% python3 -q
>>> import numpy as np
>>> import numpy.linalg as la
>>> np.set_printoptions(suppress=True, linewidth=200)
>>> def rd(a):
...     return np.round(a, 2) + 0
... 
>>> J = np.loadtxt("case7.csv", delimiter=",")
>>> J
array([[ 1., -7., -2.],
       [-7.,  1., -7.],
       [-2., -7.,  1.]])
>>> # equal to its transpose
>>> vec = np.array([0, 1, 2])
>>> np.einsum("ij,j->i", J, vec)
array([-11., -13.,  -5.])
>>> (J * vec).sum(axis=1)
array([-11., -13.,  -5.])
>>> (J @ vec).argmax()
np.int64(2)
>>> ev, vecs = la.eigh(J)
>>> vec = np.array([-7, 5, -3])
>>> rd(vec @ J @ vec / (vec @ vec)), rd(ev[0]), rd(ev[-1])
(np.float64(8.42), np.float64(-9.95), np.float64(9.95))
>>> rd(vecs * np.maximum(ev, 0) @ vecs.T)
array([[ 3.74, -3.5 ,  0.74],
       [-3.5 ,  5.47, -3.5 ],
       [ 0.74, -3.5 ,  3.74]])
>>> ev, vecs = la.eig(J)
>>> rd(ev)
array([-9.95,  3.  ,  9.95])
>>> rd(J @ vecs[:, 0] - ev[0] * vecs[:, 0])
array([0., 0., 0.])
>>> other = np.array([[-6, 2], [7, -8], [-4, -2]])
>>> np.einsum("ik,kj->ij", J, other)
array([[-47.,  62.],
       [ 77.,  -8.],
       [-41.,  50.]])
>>> la.matrix_rank(np.vstack([J, other.T]))
np.int64(3)
>>> la.matrix_rank(J @ other)
np.int64(2)
>>> np.einsum("ij,ij->i", J, J)
array([54., 99., 54.])
>>> J @ other
array([[-47.,  62.],
       [ 77.,  -8.],
       [-41.,  50.]])
>>> T = np.stack([J, -1 * J, J[::-1]])
>>> la.matrix_rank(T.reshape(3, -1))
np.int64(2)
>>> T.shape
(3, 3, 3)
>>> (T @ J.T).shape
(3, 3, 3)
>>> la.matrix_rank(T)
array([3, 3, 3])
